$ python3 -q
>>> import numpy as np
>>> import numpy.linalg as la
>>> np.set_printoptions(precision=2, suppress=True, linewidth=160)
>>> def rnd(a):
...     return np.round(a, 2) + 0
... 
>>> m1 = np.loadtxt("block3.csv", delimiter=",")
>>> rnd(m1)
array([[  1.32,   0.68,   1.21,  -2.68,  -0.84],
       [  4.54,  -2.54,  -6.85,   0.54,   0.77],
       [  4.86,  -2.86,  -7.64,   0.86,   0.93],
       [  5.86,  -3.86, -10.16,   1.86,   1.43],
       [  2.04,  -0.04,  -0.61,  -1.96,  -0.48],
       [  3.01,  -1.01,  -3.02,  -0.99,   0.  ],
       [  2.57,  -0.57,  -1.93,  -1.43,  -0.21],
       [  2.58,  -0.58,  -1.95,  -1.42,  -0.21],
       [  4.9 ,  -2.9 ,  -7.75,   0.9 ,   0.95],
       [  4.34,  -2.34,  -6.35,   0.34,   0.67],
       [  5.93,  -3.93, -10.32,   1.93,   1.46],
       [  4.22,  -2.22,  -6.04,   0.22,   0.61],
       [  0.38,   1.62,   3.54,  -3.62,  -1.31],
       [  3.65,  -1.65,  -4.62,  -0.35,   0.32],
       [  2.06,  -0.06,  -0.65,  -1.94,  -0.47],
       [  0.88,   1.12,   2.29,  -3.12,  -1.06],
       [  4.01,  -2.01,  -5.54,   0.01,   0.51],
       [  2.36,  -0.36,  -1.4 ,  -1.64,  -0.32],
       [  0.79,   1.21,   2.52,  -3.21,  -1.1 ],
       [  4.24,  -2.24,  -6.1 ,   0.24,   0.62],
       [  0.84,   1.16,   2.4 ,  -3.16,  -1.08],
       [  7.15,  -5.15, -13.38,   3.15,   2.08],
       [  2.17,  -0.17,  -0.92,  -1.83,  -0.42],
       [  2.39,  -0.39,  -1.47,  -1.61,  -0.31],
       [  2.16,  -0.16,  -0.9 ,  -1.84,  -0.42],
       [  3.91,  -1.91,  -5.27,  -0.09,   0.45],
       [  3.99,  -1.99,  -5.49,  -0.01,   0.5 ],
       [  3.51,  -1.51,  -4.27,  -0.49,   0.25],
       [  6.82,  -4.82, -12.56,   2.82,   1.91],
       [  2.22,  -0.22,  -1.05,  -1.78,  -0.39],
       [  4.49,  -2.49,  -6.73,   0.49,   0.75],
       [  6.47,  -4.47, -11.68,   2.47,   1.74],
       [  1.05,   0.95,   1.87,  -2.95,  -0.97],
       [  2.92,  -0.92,  -2.79,  -1.08,  -0.04],
       [  3.32,  -1.32,  -3.81,  -0.68,   0.16],
       [  5.59,  -3.59,  -9.47,   1.59,   1.29]])
>>> G = np.cov(m1, rowvar=False)
>>> rnd(np.polyfit(m1[:, 2], m1[:, 0], 1))
array([-0.4,  1.8])
>>> rnd(m1.std(axis=0))
array([1.77, 1.77, 4.43, 1.77, 0.89])
>>> np.argsort(-m1.std(axis=0).round(6), kind="stable")
array([2, 0, 1, 3, 4])
>>> out = np.array([[5, 5, 5, 2, 1, 3, 5],
...     [5, 4, 5, 0, 1, 2, 0],
...     [3, 5, 3, 1, 0, 2, 5],
...     [5, 3, 5, 5, 3, 4, 1],
...     [2, 3, 1, 4, 3, 3, 5],
...     [4, 5, 2, 4, 5, 0, 4],
...     [1, 4, 2, 1, 3, 1, 5]])
>>> data = out - out.T
>>> data
array([[ 0,  0,  2, -3, -1, -1,  4],
       [ 0,  0,  0, -3, -2, -3, -4],
       [-2,  0,  0, -4, -1,  0,  3],
       [ 3,  3,  4,  0, -1,  0,  0],
       [ 1,  2,  1,  1,  0, -2,  2],
       [ 1,  3,  0,  0,  2,  0,  3],
       [-4,  4, -3,  0, -2, -3,  0]])
>>> rnd(la.det(data))
np.float64(0.0)
>>> rnd(np.abs(la.eigvals(data)).max())
np.float64(8.2)
>>> np.allclose(data @ data.T, data.T @ data)
True
>>> assert data == data.T
Traceback (most recent call last):
  File "<python-input-16>", line 1, in <module>
    assert data == data.T
           ^^^^^^^^^^^^^^
ValueError: The truth value of an array with more than one element is ambiguous. Use a.any() or a.all()
>>> rnd(np.sort(np.abs(la.eigvals(data))))
array([0.  , 2.26, 2.26, 6.37, 6.37, 8.2 , 8.2 ])
>>> np.trace(data)
np.int64(0)
